>>> import numpy as np
>>> import numpy.linalg as la
>>> np.set_printoptions(precision=3, suppress=True, linewidth=200, sign=" ")
>>> J = np.load("case5.npy")
>>> J
array([[-0.776, -0.528,  1.097,  0.424],
       [ 1.783,  1.62 , -2.198, -0.127],
       [ 1.339,  0.812, -2.079, -0.956],
       [ 1.063,  1.097, -0.354,  1.888],
       [ 3.065,  2.549, -3.411,  0.438],
       [-3.73 , -2.738,  4.293, -0.131],
       [-2.012, -1.469,  2.209, -0.026],
       [ 1.705,  1.579, -1.498,  1.378],
       [-2.544, -1.93 ,  3.033,  0.349],
       [-0.951, -0.989,  0.452, -1.971],
       [-2.473, -1.931,  3.186,  0.319],
       [-2.309, -2.011,  2.281, -0.99 ],
       [ 1.409,  1.079, -1.965, -0.956],
       [-2.61 , -1.872,  3.396,  0.56 ],
       [ 0.501,  0.424, -0.183,  1.03 ],
       [ 1.741,  1.597, -1.448,  1.445],
       [ 0.576,  0.376, -0.255,  0.884],
       [-1.679, -1.544,  1.524, -1.708],
       [ 2.329,  2.027, -2.508,  1.029],
       [ 2.421,  2.169, -2.412,  1.183],
       [ 1.297,  0.941, -1.204,  0.396],
       [ 2.464,  1.892, -2.464,  1.143],
       [-2.481, -1.991,  2.327, -0.99 ],
       [-3.83 , -3.01 ,  4.441, -0.089]])
>>> Y = np.c_[J[:, :3] @ np.array([[2, -1, 0], [-3, 0, 2], [0, 0, 0]]), np.array([-2, 1, -1, 3, 2, 1, -1, 0, -2, -3, -3, -3, -3, 0, 3, 1, 3, -2, 0, 0, 0, -1, 1, 0])]
>>> Y
array([[ 0.032,  0.776, -1.056, -2.   ],
       [-1.294, -1.783,  3.24 ,  1.   ],
       [ 0.242, -1.339,  1.624, -1.   ],
       [-1.165, -1.063,  2.194,  3.   ],
       [-1.517, -3.065,  5.098,  2.   ],
       [ 0.754,  3.73 , -5.476,  1.   ],
       [ 0.383,  2.012, -2.938, -1.   ],
       [-1.327, -1.705,  3.158,  0.   ],
       [ 0.702,  2.544, -3.86 , -2.   ],
       [ 1.065,  0.951, -1.978, -3.   ],
       [ 0.847,  2.473, -3.862, -3.   ],
       [ 1.415,  2.309, -4.022, -3.   ],
       [-0.419, -1.409,  2.158, -3.   ],
       [ 0.396,  2.61 , -3.744,  0.   ],
       [-0.27 , -0.501,  0.848,  3.   ],
       [-1.309, -1.741,  3.194,  1.   ],
       [ 0.024, -0.576,  0.752,  3.   ],
       [ 1.274,  1.679, -3.088, -2.   ],
       [-1.423, -2.329,  4.054,  0.   ],
       [-1.665, -2.421,  4.338,  0.   ],
       [-0.229, -1.297,  1.882,  0.   ],
       [-0.748, -2.464,  3.784, -1.   ],
       [ 1.011,  2.481, -3.982,  1.   ],
       [ 1.37 ,  3.83 , -6.02 ,  0.   ]])
>>> la.matrix_rank(np.c_[J, Y])
np.int64(5)
>>> la.matrix_rank(Y)
np.int64(3)
>>> np.round(la.lstsq(J, Y[:, 0])[0], 3) + 0
array([ 2., -3.,  0.,  0.])
